$ python -q
>>> import numpy as np
>>> from numpy import linalg as LA
>>> np.set_printoptions(suppress=True, linewidth=120)
>>> def tidy(a):
...     return np.round(a, 2) + 0
... 
>>> A2 = np.array([[0, 1], [2, 2]])
>>> F = np.kron(np.eye(2, dtype=int), A2)
>>> F
array([[0, 1, 0, 0],
       [2, 2, 0, 0],
       [0, 0, 0, 1],
       [0, 0, 2, 2]])
>>> x = np.array([-2, -2, 1, -1])
>>> y = F @ x
>>> y
array([-2, -8, -1,  0])
>>> tidy(LA.solve(F, F[:, 3]))
array([0., 0., 0., 1.])
>>> tidy(LA.solve(F, y + F[:, 0]))
array([-1., -2.,  1., -1.])
>>> q, Rm = LA.qr(F)
>>> Rm
array([[-2., -2.,  0.,  0.],
       [ 0., -1.,  0.,  0.],
       [ 0.,  0., -2., -2.],
       [ 0.,  0.,  0., -1.]])
>>> q
array([[ 0., -1.,  0.,  0.],
       [-1.,  0.,  0.,  0.],
       [-0., -0.,  0., -1.],
       [-0., -0., -1.,  0.]])
>>> r0 = np.array([-6, -9, -6, -4])
>>> A2 = F + np.outer(r0, np.eye(4)[1])
>>> tidy(LA.det(A2) / LA.det(F)), tidy(1 + LA.solve(F, r0)[1])
(np.float64(-5.0), np.float64(-5.0))
>>> A2
array([[ 0., -5.,  0.,  0.],
       [ 2., -7.,  0.,  0.],
       [ 0., -6.,  0.,  1.],
       [ 0., -4.,  2.,  2.]])
>>> LA.matrix_rank(LA.inv(A2) - LA.inv(F), tol=1e-8)
np.int64(1)
>>> LA.matrix_rank(A2 - F)
np.int64(1)
>>> data = np.array([[-3, 0, 0, 0, 0],
...     [-5, 5, 0, 0, 0],
...     [3, 4, -5, 0, 0],
...     [-2, 1, 2, 3, 0],
...     [2, -3, 2, 5, 3]])
>>> data
array([[-3,  0,  0,  0,  0],
       [-5,  5,  0,  0,  0],
       [ 3,  4, -5,  0,  0],
       [-2,  1,  2,  3,  0],
       [ 2, -3,  2,  5,  3]])
>>> left, s, vt = LA.svd(data, full_matrices=False)
>>> np.allclose(left * s @ vt, data)
True
>>> tidy(s)
array([9.16, 7.78, 5.45, 1.66, 1.05])
>>> np.abs(left[:, 0]).round(6).argmax()
np.int64(4)
>>> tidy(vt @ vt.T)
array([[1., 0., 0., 0., 0.],
       [0., 1., 0., 0., 0.],
       [0., 0., 1., 0., 0.],
       [0., 0., 0., 1., 0.],
       [0., 0., 0., 0., 1.]])
>>> tidy(left.T @ data @ vt.T)
array([[9.16, 0.  , 0.  , 0.  , 0.  ],
       [0.  , 7.78, 0.  , 0.  , 0.  ],
       [0.  , 0.  , 5.45, 0.  , 0.  ],
       [0.  , 0.  , 0.  , 1.66, 0.  ],
       [0.  , 0.  , 0.  , 0.  , 1.05]])
>>> data.sum(axis=0)
array([-5,  7, -1,  8,  3])
>>> data.mean(axis=0)
array([-1. ,  1.4, -0.2,  1.6,  0.6])
>>> LA.rank(data)
Traceback (most recent call last):
  File "<python-input-31>", line 1, in <module>
    LA.rank(data)
    ^^^^^^^
AttributeError: module 'numpy.linalg' has no attribute 'rank'
>>> LA.matrix_rank(data)
np.int64(5)
>>> data - data[0]
array([[ 0,  0,  0,  0,  0],
       [-2,  5,  0,  0,  0],
       [ 6,  4, -5,  0,  0],
       [ 1,  1,  2,  3,  0],
       [ 5, -3,  2,  5,  3]])
>>> A2 = np.array([[2, 0], [0, 1], [1, 3], [3, 0], [0, 0]])
>>> A2.T @ data.T
array([[ -6, -10,   1,   7,  21],
       [  0,   5, -11,   7,   3]])
>>> np.einsum("ij->j", data)
array([-5,  7, -1,  8,  3])
>>> np.vstack([data, A2.T]).shape
(7, 5)
>>> np.einsum("ij,ij->i", data, data)
array([ 9, 50, 50, 18, 51])
>>> np.einsum("ik,kj->ji", data, A2)
array([[ -6, -10,   1,   7,  21],
       [  0,   5, -11,   7,   3]])
>>> data @ A2
array([[ -6,   0],
       [-10,   5],
       [  1, -11],
       [  7,   7],
       [ 21,   3]])
>>> gram = data.T @ data
>>> (data @ data.T).shape
(5, 5)
>>> np.diag(gram)
array([51, 51, 33, 34,  9])
>>> tidy(LA.svd(data, compute_uv=False) ** 2)
array([83.92, 60.57, 29.66,  2.75,  1.1 ])
>>> np.trace(gram), (data ** 2).sum()
(np.int64(178), np.int64(178))
>>> data @ data
array([[  9,   0,   0,   0,   0],
       [-10,  25,   0,   0,   0],
       [-44,   0,  25,   0,   0],
       [  1,  16,  -4,   9,   0],
       [ 11, -11,   6,  30,   9]])
>>> LA.matrix_power(data, 2)
array([[  9,   0,   0,   0,   0],
       [-10,  25,   0,   0,   0],
       [-44,   0,  25,   0,   0],
       [  1,  16,  -4,   9,   0],
       [ 11, -11,   6,  30,   9]])
>>> (data - data.T) / 2
array([[ 0. ,  2.5, -1.5,  1. , -1. ],
       [-2.5,  0. , -2. , -0.5,  1.5],
       [ 1.5,  2. ,  0. , -1. , -1. ],
       [-1. ,  0.5,  1. ,  0. , -2.5],
       [ 1. , -1.5,  1. ,  2.5,  0. ]])
>>> np.allclose(data, data.T)
False
>>> tidy(np.abs(LA.eigvals(data)).max())
np.float64(5.0)
>>> (data + data.T) / 2
array([[-3. , -2.5,  1.5, -1. ,  1. ],
       [-2.5,  5. ,  2. ,  0.5, -1.5],
       [ 1.5,  2. , -5. ,  1. ,  1. ],
       [-1. ,  0.5,  1. ,  3. ,  2.5],
       [ 1. , -1.5,  1. ,  2.5,  3. ]])
>>> J = np.load("layer2.npy")
>>> J
array([[ 1,  1,  1,  1,  1,  1,  1,  1],
       [ 1, -1, -1,  1, -1,  1,  1, -1]])
>>> J.ravel(order="F")
array([ 1,  1,  1, -1,  1, -1,  1,  1,  1, -1,  1,  1,  1,  1,  1, -1])
>>> J.reshape(-1, 2)
array([[ 1,  1],
       [ 1,  1],
       [ 1,  1],
       [ 1,  1],
       [ 1, -1],
       [-1,  1],
       [-1,  1],
       [ 1, -1]])
>>> blk = J.reshape(2, 2, -1)
>>> np.einsum("ihd,ihd->ih", blk, blk)
array([[4, 4],
       [4, 4]])
>>> blk.shape
(2, 2, 4)
>>> blk.transpose(1, 0, 2)
array([[[ 1,  1,  1,  1],
        [ 1, -1, -1,  1]],

       [[ 1,  1,  1,  1],
        [-1,  1,  1, -1]]])
>>> x = np.array([-1, 0, -2, -1, 2, 1, -3, -2])
>>> J * x
array([[-1,  0, -2, -1,  2,  1, -3, -2],
       [-1,  0,  2, -1, -2,  1, -3,  2]])
>>> J @ x
array([-6, -2])
>>> (J @ x).argmax()
np.int64(1)
>>> def softmax(z):
...     e = np.exp(z - z.max(axis=-1, keepdims=True))
...     return e / e.sum(axis=-1, keepdims=True)
... 
>>> tidy(softmax(J).sum(axis=1))
array([1., 1.])
>>> S = J @ J.T / np.sqrt(8)
>>> tidy(softmax(S)[0] @ J)
array([1.  , 0.89, 0.89, 1.  , 0.89, 1.  , 1.  , 0.89])
>>> softmax(S).round(6).argmax(axis=1)
array([0, 1])
>>> tidy(softmax(S + np.triu(np.full(S.shape, -np.inf), 1)))
array([[1.  , 0.  ],
       [0.06, 0.94]])
